$ python -q
>>> import numpy as np
>>> np.set_printoptions(suppress=True, linewidth=160)
>>> def tidy(a):
...     return np.round(a, 2) + 0
... 
>>> feats = np.load("x.npy")
>>> feats
array([[  1,  -3,   9, -27],
       [  1,  -2,   4,  -8],
       [  1,  -1,   1,  -1],
       [  1,   0,   0,   0]])
>>> rng = np.random.default_rng(34851)
>>> z = rng.permutation(4)
>>> A2 = feats[:, z] * rng.choice([-1, 1], 4)
>>> A2
array([[-3,  1, 27,  9],
       [-2,  1,  8,  4],
       [-1,  1,  1,  1],
       [ 0,  1,  0,  0]])
>>> U, _, Vt = np.linalg.svd(feats.T @ A2)
>>> z
array([1, 0, 3, 2])
>>> q, evecs = np.linalg.qr(feats[:, :1])[0], np.linalg.qr(feats[:, 1:])[0]
>>> s = np.linalg.svd(q.T @ evecs, compute_uv=False)
>>> tidy(np.degrees(np.arccos(s.clip(0, 1))))
array([30.])
>>> (s > 0.9).sum()
np.int64(0)
>>> P = np.triu(np.array([[-2, 1, -1, -2], [-1, 2, 1, -2], [0, -1, -1, 2], [1, -2, 0, 1]]), 1) + np.eye(4)
>>> A2 = P @ feats @ np.linalg.inv(P)
>>> A2
array([[ -1.,  -3.,  14., -70.],
       [  0.,  -3.,   8., -31.],
       [  3.,  -4.,   8., -19.],
       [  1.,  -1.,   2.,  -4.]])
>>> tidy(np.linalg.det(A2))
np.float64(12.0)
>>> tidy(np.poly(A2))
array([ 1.,  0., 22., 10., 12.])
>>> P @ feats - feats @ P
array([[ -2.,  -2.,   7., -29.],
       [ -1.,  -2.,   4., -11.],
       [  2.,  -1.,   2.,  -2.],
       [  0.,  -1.,   1.,   2.]])
>>> tidy(np.linalg.eigvals(A2))
array([ 0.24+4.65j,  0.24-4.65j, -0.24+0.71j, -0.24-0.71j])
>>> tidy(np.linalg.det(2 * A2)), tidy(np.linalg.det(A2))
(np.float64(192.0), np.float64(12.0))
>>> tidy(np.linalg.det(A2[::-1]))
np.float64(12.0)
>>> tidy(np.poly(A2))
array([ 1.,  0., 22., 10., 12.])
>>> tidy(np.linalg.det(A2.T))
np.float64(12.0)
>>> np.kron(np.eye(2, dtype=int), A2)
array([[ -1.,  -3.,  14., -70.,  -0.,  -0.,   0.,  -0.],
       [  0.,  -3.,   8., -31.,   0.,  -0.,   0.,  -0.],
       [  3.,  -4.,   8., -19.,   0.,  -0.,   0.,  -0.],
       [  1.,  -1.,   2.,  -4.,   0.,  -0.,   0.,  -0.],
       [ -0.,  -0.,   0.,  -0.,  -1.,  -3.,  14., -70.],
       [  0.,  -0.,   0.,  -0.,   0.,  -3.,   8., -31.],
       [  0.,  -0.,   0.,  -0.,   3.,  -4.,   8., -19.],
       [  0.,  -0.,   0.,  -0.,   1.,  -1.,   2.,  -4.]])
>>> z = rng.permutation(4)
>>> z
array([2, 1, 0, 3])
>>> A2 = feats[z][:, z]
>>> np.allclose(A2, feats)
False
>>> A2
array([[  1,  -1,   1,  -1],
       [  4,  -2,   1,  -8],
       [  9,  -3,   1, -27],
       [  0,   0,   1,   0]])
>>> np.diag(A2)
array([ 1, -2,  1,  0])
>>> M = np.array([[10, 0, 10, 10, 0, 10],
...     [8, 8, -8, 8, 8, -8],
...     [8, -8, 10, 8, -8, 10],
...     [0, 0, 0, 20, 0, 20],
...     [0, 0, 0, 16, 16, -16],
...     [0, 0, 0, 16, -16, 20]])
>>> vec = np.array([2, -1, 0, 2, 2, 2])
>>> h = np.maximum(M @ vec, 0)
>>> h
array([60, 24, 44, 80, 32, 40])
>>> M.T @ h
array([1144, -160,  848, 3896, -288, 2736])
>>> np.maximum(M @ (3 * vec), 0)
array([180,  72, 132, 240,  96, 120])
>>> M * (h > 1e-9)[:, None]
array([[ 10,   0,  10,  10,   0,  10],
       [  8,   8,  -8,   8,   8,  -8],
       [  8,  -8,  10,   8,  -8,  10],
       [  0,   0,   0,  20,   0,  20],
       [  0,   0,   0,  16,  16, -16],
       [  0,   0,   0,  16, -16,  20]])
>>> np.count_nonzero(M)
np.int64(24)
>>> tidy(np.linalg.norm(M))
np.float64(60.99)
>>> np.abs(M).max()
np.int64(20)
>>> M.sum(axis=0)
array([26,  0, 12, 78,  0, 36])
>>> A2 = np.linalg.inv(M)
>>> np.allclose(A2, M.T)
False
>>> tidy(np.linalg.inv(A2))
array([[ 10.,   0.,  10.,  10.,   0.,  10.],
       [  8.,   8.,  -8.,   8.,   8.,  -8.],
       [  8.,  -8.,  10.,   8.,  -8.,  10.],
       [  0.,   0.,   0.,  20.,   0.,  20.],
       [  0.,   0.,   0.,  16.,  16., -16.],
       [  0.,   0.,   0.,  16., -16.,  20.]])
>>> X = np.array([[0, 0, 0], [0, 1, 0], [0, 0, 3]])
>>> np.allclose(X[:-1].T @ np.linalg.lstsq(X[:-1].T, X[-1])[0], X[-1])
False
>>> np.linalg.lstsq(X[:-1].T, X[-1])[2]
np.int32(1)
>>> W0 = np.load("case2.npy")
>>> W0
array([[6., 6.],
       [6., 1.]])
>>> W0 - W0[0]
array([[ 0.,  0.],
       [ 0., -5.]])
>>> np.linalg.matrix_rank(W0)
np.int64(2)
>>> W0.sum(axis=1)
array([12.,  7.])
>>> np.diff(W0, axis=0)
array([[ 0., -5.]])
>>> np.linalg.rank(W0)
Traceback (most recent call last):
  File "<python-input-56>", line 1, in <module>
    np.linalg.rank(W0)
    ^^^^^^^^^^^^^^
AttributeError: module 'numpy.linalg' has no attribute 'rank'
>>> W0.mean(axis=0)
array([6. , 3.5])
>>> tidy(np.linalg.norm(W0))
np.float64(10.44)
>>> np.unravel_index(np.abs(W0).argmax(), W0.shape)
(np.int64(0), np.int64(0))
>>> np.count_nonzero(W0)
np.int64(4)
>>> tidy(np.linalg.norm(M, "nuc"))
np.float64(120.64)
>>> tidy(np.linalg.norm(M[2], 1)), tidy(np.linalg.norm(M[2], np.inf))
(np.float64(52.0), np.float64(10.0))
>>> np.linalg.norm(M, axis=1).argmax()
np.int64(5)
>>> tidy(np.linalg.norm(M, 1)), tidy(np.linalg.norm(M, np.inf))
(np.float64(84.0), np.float64(52.0))
>>> tidy(np.linalg.norm(M, axis=0))
array([15.1 , 11.31, 16.25, 33.76, 25.3 , 36.33])
>>> [round(float(np.linalg.det(W0[:i, :i])), 2) + 0 for i in range(1, 3)]
[6.0, -30.0]
>>> np.all(np.linalg.eigvalsh(W0) > 0)
np.False_
>>> m1 = np.load("out2.npy")
>>> m1
array([[-15,   6,   5,   3,   9],
       [-12,   6,   4,   5,   8],
       [ -3,   8,   1,   0,   2],
       [-24,   2,   8,   8,   4]])
>>> U, s = np.linalg.svd(m1)
Traceback (most recent call last):
  File "<python-input-70>", line 1, in <module>
    U, s = np.linalg.svd(m1)
    ^^^^
ValueError: too many values to unpack (expected 2)
>>> U, s, Vt = np.linalg.svd(m1, full_matrices=False)
>>> tidy(U.T @ m1 @ Vt.T)
array([[36.59,  0.  ,  0.  ,  0.  ],
       [ 0.  , 10.1 ,  0.  ,  0.  ],
       [ 0.  ,  0.  ,  4.23,  0.  ],
       [ 0.  ,  0.  ,  0.  ,  2.03]])
>>> tidy(np.sqrt((s ** 2).sum())), tidy(np.linalg.norm(m1))
(np.float64(38.25), np.float64(38.25))
>>> tidy(U.T @ U)
array([[1., 0., 0., 0.],
       [0., 1., 0., 0.],
       [0., 0., 1., 0.],
       [0., 0., 0., 1.]])
>>> np.allclose(U * s @ Vt, m1)
True
>>> tidy(s)
array([36.59, 10.1 ,  4.23,  2.03])
>>> W1 = np.array([[0, 2, 1, 2, 2],
...     [2, 1, 0, 1, 2],
...     [1, 1, 2, 2, 2],
...     [1, 0, 1, 0, 2],
...     [1, 2, 0, 2, 2]])
>>> c = np.array([5, 5, 4, 3, 5])
>>> H = np.maximum(m1 @ W1 + c, 0)
>>> (H > 0).astype(int)
array([[1, 1, 1, 1, 1],
       [1, 1, 1, 1, 1],
       [1, 1, 1, 1, 1],
       [1, 0, 1, 0, 1]])
>>> H
array([[34,  4,  2,  7, 21],
       [34,  7,  5,  9, 27],
       [24, 12,  3, 11, 21],
       [29,  0,  4,  0,  1]])
>>> (H > 0).mean(axis=0)
array([1.  , 0.75, 1.  , 0.75, 1.  ])
>>> np.linalg.matrix_rank(H)
np.int64(4)
>>> Z = np.array([[-1, 2], [1, 1], [-1, 2], [1, -1], [0, 1]])
>>> W1 @ Z
array([[ 3,  4],
       [ 0,  6],
       [ 0,  7],
       [-2,  6],
       [ 3,  4]])
>>> (H @ Z).round(6).argmax(axis=1)
array([1, 1, 1, 1])
>>> H @ Z
array([[-25,  90],
       [-23, 103],
       [ -4,  76],
       [-33,  67]])
>>> G = m1.T @ m1
>>> tidy(np.linalg.eigvalsh(G)[::-1])
array([1339.01,  102.  ,   17.88,    4.11,    0.  ])
>>> np.trace(G), (m1 ** 2).sum()
(np.int64(1463), np.int64(1463))
>>> np.allclose(G, G.T)
True
>>> def softmax(z):
...     e = np.exp(z - z.max(axis=-1, keepdims=True))
...     return e / e.sum(axis=-1, keepdims=True)
... 
>>> tidy(softmax(m1[1] + -3))
array([0.  , 0.11, 0.02, 0.04, 0.83])
>>> tidy(softmax(m1).sum(axis=1))
array([1., 1., 1., 1.])
>>> S = m1 @ m1.T / np.sqrt(5)
>>> tidy(softmax(S + np.triu(np.full(S.shape, -np.inf), 1)))
array([[1., 0., 0., 0.],
       [1., 0., 0., 0.],
       [1., 0., 0., 0.],
       [0., 0., 0., 1.]])
>>> softmax(S).round(6).argmax(axis=1)
array([3, 3, 0, 3])
>>> u = np.array([3, 1, 0])
>>> np.array([np.convolve(row, u, "same") for row in m1])
array([[  3,  21,  14,  30,   9],
       [  6,  18,  19,  29,   8],
       [ 21,  11,   1,   6,   2],
       [-18,  26,  32,  20,   4]])
>>> np.polyval(u, m1[1])
array([420, 114,  52,  80, 200])
>>> np.cross(m1[1, :3], m1[2, :3])
array([-26,   0, -78])
>>> J = np.load("layer3.npy")
>>> J
array([[ 1,  3, -1],
       [-1,  1,  3],
       [ 3, -1,  1]])
>>> z = rng.permutation(3)
>>> z
array([1, 0, 2])
>>> A2 = J[z][:, z]
>>> np.allclose(A2, J)
False
>>> u = np.array([-5, -1, 5])
>>> np.cross(J[2, :3], J[0, :3])
array([-2,  4, 10])
>>> np.convolve(J[2], u)
array([-15,   2,  11,  -6,   5])
>>> np.array([np.convolve(row, u, "same") for row in J])
array([[-16,   7,  16],
       [ -4, -21,   2],
       [  2,  11,  -6]])
>>> J[2] @ J[0]
np.int64(-1)
>>> tidy(np.linalg.norm(J, axis=1))
array([3.32, 3.32, 3.32])
>>> np.linalg.norm(J, axis=1).argmax()
np.int64(0)
>>> tidy(np.sort(np.abs(np.fft.fft(J[0])))), tidy(np.sort(np.linalg.svd(J, compute_uv=False)))
(array([3.  , 3.46, 3.46]), array([3.  , 3.46, 3.46]))
>>> q, _ = np.linalg.qr(np.array([[-0.6, -1.3, 0.2, -0.2],
...     [1.3, -1.0, 0.1, 1.1],
...     [1.2, 0.3, 2.0, -0.5],
...     [-0.4, 1.0, -0.9, 1.0]]))
>>> evecs, _ = np.linalg.qr(np.array([[0.2, -0.5, 0.5, -0.3, -1.9],
...     [0.6, -1.6, 0.0, 1.1, -0.9],
...     [-0.4, -1.0, 0.2, 0.3, 0.2],
...     [-0.7, -0.2, -0.7, -0.6, 0.4],
...     [1.0, -0.5, -0.6, -0.4, 1.2]]))
>>> s = 5 * 0.9 ** np.arange(4)
>>> A = q[:, :4] * s @ evecs[:4]
>>> tidy(A)
array([[ 2.11,  2.91,  2.26, -0.64,  0.19],
       [ 1.32, -1.1 , -1.42, -3.93,  0.7 ],
       [-1.16, -0.02, -0.33, -1.75, -3.91],
       [ 0.99, -2.94,  2.26,  0.89, -0.52]])
>>> tidy(softmax(A[3]))
array([0.18, 0.  , 0.62, 0.16, 0.04])
>>> tidy(softmax(A).sum(axis=1))
array([1., 1., 1., 1.])
>>> S = A @ A.T / np.sqrt(5)
>>> tidy(softmax(S)[3] @ A)
array([ 0.99, -2.94,  2.26,  0.88, -0.52])
>>> G = A.T @ A
>>> tidy(np.diag(G))
array([ 8.5 , 18.34, 12.35, 19.69, 16.06])
>>> np.linalg.matrix_rank(G)
np.int64(4)
>>> tidy(np.trace(G)), tidy((A ** 2).sum())
(np.float64(74.94), np.float64(74.94))
>>> tidy(np.linalg.eigvalsh(G)[::-1])
array([25.  , 20.25, 16.4 , 13.29,  0.  ])
>>> (A @ A.T).shape
(4, 4)
>>> th = np.radians(90)
>>> R = np.eye(5)
>>> R[3, 3] = R[0, 0] = np.cos(th)
>>> R[3, 0], R[0, 3] = -np.sin(th), np.sin(th)
>>> tidy(R)
array([[ 0.,  0.,  0.,  1.,  0.],
       [ 0.,  1.,  0.,  0.,  0.],
       [ 0.,  0.,  1.,  0.,  0.],
       [-1.,  0.,  0.,  0.,  0.],
       [ 0.,  0.,  0.,  0.,  1.]])
>>> A2 = A @ R.T
>>> tidy(np.abs(A2 - A).max(axis=0))
array([5.25, 0.  , 0.  , 2.91, 0.  ])
>>> F = np.array([[-2, -2], [2, 2], [-1, 2]]) * (rng.random((3, 2)) < 0.3)
>>> F
array([[ 0,  0],
       [ 2,  0],
       [-1,  0]])
>>> r = np.linalg.matrix_rank(F)
>>> r
np.int64(1)
>>> null = np.linalg.svd(F)[2][r:].T
>>> np.allclose(F @ null, 0)
True
>>> null @ null.T
array([[0., 0.],
       [0., 1.]])
>>> [int(np.linalg.matrix_rank(F[:, :j + 1])) for j in range(2)]
[1, 1]
>>> null.shape
(2, 1)
>>> tidy(np.linalg.norm(F, 2) / np.linalg.norm(F))
np.float64(1.0)
>>> F @ F
Traceback (most recent call last):
  File "<python-input-148>", line 1, in <module>
    F @ F
    ~~^~~
ValueError: matmul: Input operand 1 has a mismatch in its core dimension 0, with gufunc signature (n?,k),(k,m?)->(n?,m?) (size 3 is different from 2)
>>> G = F.T @ F
>>> np.linalg.matrix_rank(G)
np.int64(1)
>>> np.diag(G)
array([5, 0])
>>> tidy(np.trace(np.linalg.pinv(F) @ F))
np.float64(1.0)
>>> np.allclose(F[:-1].T @ np.linalg.lstsq(F[:-1].T, F[-1])[0], F[-1])
True
